>>> import numpy as np
>>> import numpy.linalg as la
>>> np.set_printoptions(precision=2, suppress=True, linewidth=200, legacy="1.25")
>>> J = np.load("x.npy")
>>> J
array([[ 0, 11,  0,  0,  0,  5,  0,  0,  0,  0,  1,  3,  0,  7],
       [ 0, 23,  7,  0,  0,  0,  0,  0,  0,  0,  5,  7,  7,  7],
       [ 0, 14,  0,  0,  0,  2,  0,  0,  0,  0,  2,  4,  0,  7],
       [ 0, 17,  1,  0,  0,  0,  0,  0,  0,  0,  3,  5,  1,  7],
       [ 0, 17,  1,  0,  0,  0,  0,  0,  0,  0,  3,  5,  1,  7],
       [ 0, 14,  0,  0,  0,  2,  0,  0,  0,  0,  2,  4,  0,  7],
       [ 0, 20,  4,  0,  0,  0,  0,  0,  0,  0,  4,  6,  4,  7],
       [ 0, 14,  0,  0,  0,  2,  0,  0,  0,  0,  2,  4,  0,  7],
       [ 0, 23,  7,  0,  0,  0,  0,  0,  0,  0,  5,  7,  7,  7],
       [ 0, 14,  0,  0,  0,  2,  0,  0,  0,  0,  2,  4,  0,  7],
       [ 0,  8,  0,  1,  0,  8,  0,  1,  0,  0,  0,  2,  0,  7],
       [ 0,  8,  0,  1,  0,  8,  0,  1,  0,  0,  0,  2,  0,  7],
       [ 0, 14,  0,  0,  0,  2,  0,  0,  0,  0,  2,  4,  0,  7],
       [ 0, 17,  1,  0,  0,  0,  0,  0,  0,  0,  3,  5,  1,  7],
       [ 0,  8,  0,  1,  0,  8,  0,  1,  0,  0,  0,  2,  0,  7],
       [ 0, 20,  4,  0,  0,  0,  0,  0,  0,  0,  4,  6,  4,  7],
       [ 0,  8,  0,  1,  0,  8,  0,  1,  0,  0,  0,  2,  0,  7],
       [ 0, 14,  0,  0,  0,  2,  0,  0,  0,  0,  2,  4,  0,  7],
       [ 0, 11,  0,  0,  0,  5,  0,  0,  0,  0,  1,  3,  0,  7],
       [ 0, 20,  4,  0,  0,  0,  0,  0,  0,  0,  4,  6,  4,  7],
       [ 0, 14,  0,  0,  0,  2,  0,  0,  0,  0,  2,  4,  0,  7],
       [ 0, 11,  0,  0,  0,  5,  0,  0,  0,  0,  1,  3,  0,  7],
       [ 0,  8,  0,  1,  0,  8,  0,  1,  0,  0,  0,  2,  0,  7],
       [ 0, 17,  1,  0,  0,  0,  0,  0,  0,  0,  3,  5,  1,  7],
       [ 0, 14,  0,  0,  0,  2,  0,  0,  0,  0,  2,  4,  0,  7]])
>>> out = J / la.norm(J, axis=1, keepdims=True)
>>> G = out @ out.T
>>> G[18]
array([1.  , 0.84, 0.97, 0.92, 0.92, 0.97, 0.88, 0.97, 0.84, 0.97, 0.94, 0.94, 0.97, 0.92, 0.94, 0.88, 0.94, 0.97, 1.  , 0.88, 0.97, 1.  , 0.94, 0.92, 0.97])
>>> (G - 2 * np.eye(25)).round(6).argmax(axis=1)
array([18,  8,  5,  4,  3,  2, 15,  2,  1,  2, 11, 10,  2,  3, 10,  6, 10,  2,  0,  6,  2,  0, 10,  3,  2])
>>> round(np.degrees(np.arccos(np.clip(G[18, 23], -1, 1))), 2)
23.46
>>> round(float(la.norm(J, "nuc")), 2)
121.68
>>> la.norm(J, axis=1).argmax()
1
>>> round(float(la.norm(J[22], 1)), 2), round(la.norm(J[22], np.inf), 2)
(27.0, 8.0)
>>> la.norm(J, axis=0)
array([ 0.  , 75.27, 12.25,  2.24,  0.  , 20.66,  0.  ,  2.24,  0.  ,  0.  , 13.  , 21.93, 12.25, 35.  ])
>>> la.norm(J, axis=1)
array([14.32, 27.39, 16.4 , 19.34, 19.34, 16.4 , 23.09, 16.4 , 27.39, 16.4 , 13.53, 13.53, 16.4 , 19.34, 13.53, 23.09, 13.53, 16.4 , 14.32, 23.09, 16.4 , 14.32, 13.53, 19.34, 16.4 ])
>>> round(la.norm(J, 1), 2), round(float(la.norm(J, np.inf)), 2)
(359.0, 56.0)
